>>> import numpy as np
>>> np.set_printoptions(suppress=True, linewidth=140)
>>> rnd = lambda a: np.round(a, 1) + 0
>>> arr = np.array([[3, 0, 3], [1, 1, 0], [3, 3, 3]])
>>> arr
array([[3, 0, 3],
       [1, 1, 0],
       [3, 3, 3]])
>>> other = np.array([[-3, 4, -3], [1, 2, 4]])
>>> basis = np.kron(other, arr)
>>> basis.shape
(6, 9)
>>> arr @ arr
array([[18,  9, 18],
       [ 4,  1,  3],
       [21, 12, 18]])
>>> np.linalg.matrix_power(arr, 2)
array([[18,  9, 18],
       [ 4,  1,  3],
       [21, 12, 18]])
>>> (arr + arr.T) / 2
array([[3. , 0.5, 3. ],
       [0.5, 1. , 1.5],
       [3. , 1.5, 3. ]])
>>> (arr - arr.T) / 2
array([[ 0. , -0.5,  0. ],
       [ 0.5,  0. , -1.5],
       [ 0. ,  1.5,  0. ]])
>>> f = np.array([2, 3, -4])
>>> other = arr + np.outer(f, np.eye(3)[2])
>>> np.linalg.matrix_rank(np.linalg.inv(other) - np.linalg.inv(arr), tol=1e-8)
np.int64(1)
>>> rnd(np.linalg.det(other) / np.linalg.det(arr)), rnd(1 + np.linalg.solve(arr, f)[2])
(np.float64(-3.3), np.float64(-3.3))
>>> rng = np.random.default_rng(64475)
>>> lab = rng.permutation(3)
>>> lab
array([2, 0, 1])
>>> other = arr[lab][:, lab]
>>> np.allclose(other, arr)
False
>>> np.trace(other)
np.int64(7)
>>> np.diag(other)
array([3, 3, 1])
>>> F = np.load("arr.npy")
>>> F
array([[ 0, -1,  0,  0,  0,  0],
       [-2,  2,  0,  0,  0,  0],
       [-2, -2,  0,  0,  0,  0],
       [ 0,  0,  0, -1,  0,  0],
       [ 0,  0, -2,  2,  0,  0],
       [ 0,  0, -2, -2,  0,  0],
       [ 0,  0,  0,  0,  0, -1],
       [ 0,  0,  0,  0, -2,  2],
       [ 0,  0,  0,  0, -2, -2]])
>>> rnd(np.linalg.norm(F) ** 2 / np.linalg.norm(F, 2) ** 2)
np.float64(5.7)
>>> rnd(np.linalg.norm(F, 2))
np.float64(3.0)
>>> F[1] @ F[5]
np.int64(0)
>>> rnd(np.linalg.norm(F[1], 1)), rnd(np.linalg.norm(F[1], np.inf))
(np.float64(4.0), np.float64(2.0))
>>> rnd(np.linalg.norm(F, axis=0))
array([2.8, 3. , 2.8, 3. , 2.8, 3. ])
>>> Q, R = np.linalg.qr(F)
>>> rnd(np.abs(np.diag(R)))
array([2.8, 3. , 2.8, 3. , 2.8, 3. ])
>>> rnd(Q)
array([[ 0. ,  0.3,  0. ,  0. ,  0. ,  0. ],
       [ 0.7, -0.7,  0. ,  0. ,  0. ,  0. ],
       [ 0.7,  0.7,  0. ,  0. ,  0. ,  0. ],
       [ 0. ,  0. ,  0. , -0.3,  0. ,  0. ],
       [ 0. ,  0. ,  0.7,  0.7,  0. ,  0. ],
       [ 0. ,  0. ,  0.7, -0.7,  0. ,  0. ],
       [ 0. ,  0. ,  0. ,  0. ,  0. ,  0.3],
       [ 0. ,  0. ,  0. ,  0. ,  0.7, -0.7],
       [ 0. ,  0. ,  0. ,  0. ,  0.7,  0.7]])
>>> rnd(Q @ R)
array([[ 0., -1.,  0.,  0.,  0.,  0.],
       [-2.,  2.,  0.,  0.,  0.,  0.],
       [-2., -2.,  0.,  0.,  0.,  0.],
       [ 0.,  0.,  0., -1.,  0.,  0.],
       [ 0.,  0., -2.,  2.,  0.,  0.],
       [ 0.,  0., -2., -2.,  0.,  0.],
       [ 0.,  0.,  0.,  0.,  0., -1.],
       [ 0.,  0.,  0.,  0., -2.,  2.],
       [ 0.,  0.,  0.,  0., -2., -2.]])
>>> rnd(Q.T @ Q)
array([[1., 0., 0., 0., 0., 0.],
       [0., 1., 0., 0., 0., 0.],
       [0., 0., 1., 0., 0., 0.],
       [0., 0., 0., 1., 0., 0.],
       [0., 0., 0., 0., 1., 0.],
       [0., 0., 0., 0., 0., 1.]])
>>> Q.shape, R.shape
((9, 6), (6, 6))
